$ python3 -q
>>> import numpy as np
>>> np.set_printoptions(precision=1, suppress=True, linewidth=100, legacy="1.25")
>>> O, _ = np.linalg.qr(np.array([[0.3, -0.2, 1.0, -0.4, 1.5],
...     [-0.8, 0.1, -0.4, -2.0, 2.1],
...     [-1.3, 0.2, -1.1, -1.6, -0.3],
...     [-1.0, -1.0, -0.3, 1.2, -0.4],
...     [-0.6, -1.8, 0.1, 0.8, 0.2]]))
>>> evals = np.array([0, 2, 2, 2, -1])
>>> J = O @ np.diag(evals) @ O.T
>>> J.round(1) + 0
array([[ 1.6,  0.8, -0.4,  0.4,  0. ],
       [ 0.8,  0.4,  0.7, -0.9,  0. ],
       [-0.4,  0.7,  0. , -0.2, -0.7],
       [ 0.4, -0.9, -0.2,  1.3, -0.2],
       [ 0. ,  0. , -0.7, -0.2,  1.7]])
>>> np.unravel_index(np.abs(J).argmax(), J.shape)
(4, 4)
>>> np.linalg.rank(J)
Traceback (most recent call last):
  File "<python-input-7>", line 1, in <module>
    np.linalg.rank(J)
    ^^^^^^^^^^^^^^
AttributeError: module 'numpy.linalg' has no attribute 'rank'
>>> np.count_nonzero(J)
25
>>> np.diff(J, axis=0)
array([[-0.9, -0.4,  1. , -1.4,  0.1],
       [-1.1,  0.3, -0.7,  0.7, -0.7],
       [ 0.8, -1.6, -0.2,  1.5,  0.5],
       [-0.5,  1. , -0.5, -1.5,  2. ]])
>>> J[5]
Traceback (most recent call last):
  File "<python-input-10>", line 1, in <module>
    J[5]
    ~^^^
IndexError: index 5 is out of bounds for axis 0 with size 5
>>> th = np.radians(122)
>>> R = np.eye(5)
>>> R[0, 0] = R[2, 2] = np.cos(th)
>>> R[0, 2], R[2, 0] = -np.sin(th), np.sin(th)
>>> R
array([[-0.5,  0. , -0.8,  0. ,  0. ],
       [ 0. ,  1. ,  0. ,  0. ,  0. ],
       [ 0.8,  0. , -0.5,  0. ,  0. ],
       [ 0. ,  0. ,  0. ,  1. ,  0. ],
       [ 0. ,  0. ,  0. ,  0. ,  1. ]])
>>> M2 = J @ R.T
>>> np.round(np.linalg.svd(J, compute_uv=False), 1) + 0, np.round(np.linalg.svd(M2, compute_uv=False), 1) + 0
(array([2., 2., 2., 1., 0.]), array([2., 2., 2., 1., 0.]))
>>> np.allclose(np.linalg.norm(J, axis=1), np.linalg.norm(M2, axis=1))
True
>>> np.round((J + J.T) / 2, 1) + 0
array([[ 1.6,  0.8, -0.4,  0.4,  0. ],
       [ 0.8,  0.4,  0.7, -0.9,  0. ],
       [-0.4,  0.7,  0. , -0.2, -0.7],
       [ 0.4, -0.9, -0.2,  1.3, -0.2],
       [ 0. ,  0. , -0.7, -0.2,  1.7]])
>>> np.allclose(J, J.T)
True
>>> np.round(np.linalg.det(J), 1)
0.0
>>> round(float(np.abs(np.linalg.eigvals(J)).max()), 1)
2.0
>>> np.linalg.matrix_power(J, 2)
array([[ 3.6,  0.9, -0.2,  0.6,  0.1],
       [ 0.9,  2. ,  0.1, -1.4, -0.2],
       [-0.2,  0.1,  1.1, -0.9, -1.1],
       [ 0.6, -1.4, -0.9,  2.7, -0.5],
       [ 0.1, -0.2, -1.1, -0.5,  3.6]])
>>> round(float(np.trace(J)), 1)
5.0
>>> np.round(np.sort(np.abs(np.linalg.eigvals(J))), 1) + 0
array([0., 1., 2., 2., 2.])
>>> r = np.linalg.matrix_rank(J)
>>> r
4
>>> N = np.linalg.svd(J)[2][r:].T
>>> [int(np.linalg.matrix_rank(J[:, :j + 1])) for j in range(5)]
[1, 2, 3, 4, 4]
>>> N[:, 0] / N[np.abs(N[:, 0]).round(6).argmax(), 0]
array([-0.2,  0.6,  1. ,  0.8,  0.5])
>>> [int(np.linalg.matrix_rank(J[:i])) for i in range(1, len(J) + 1)]
[1, 2, 3, 4, 4]
>>> [int(np.linalg.matrix_rank(np.delete(J, i, axis=0))) for i in range(5)]
[4, 4, 4, 4, 4]
>>> np.allclose(J @ N, 0)
True
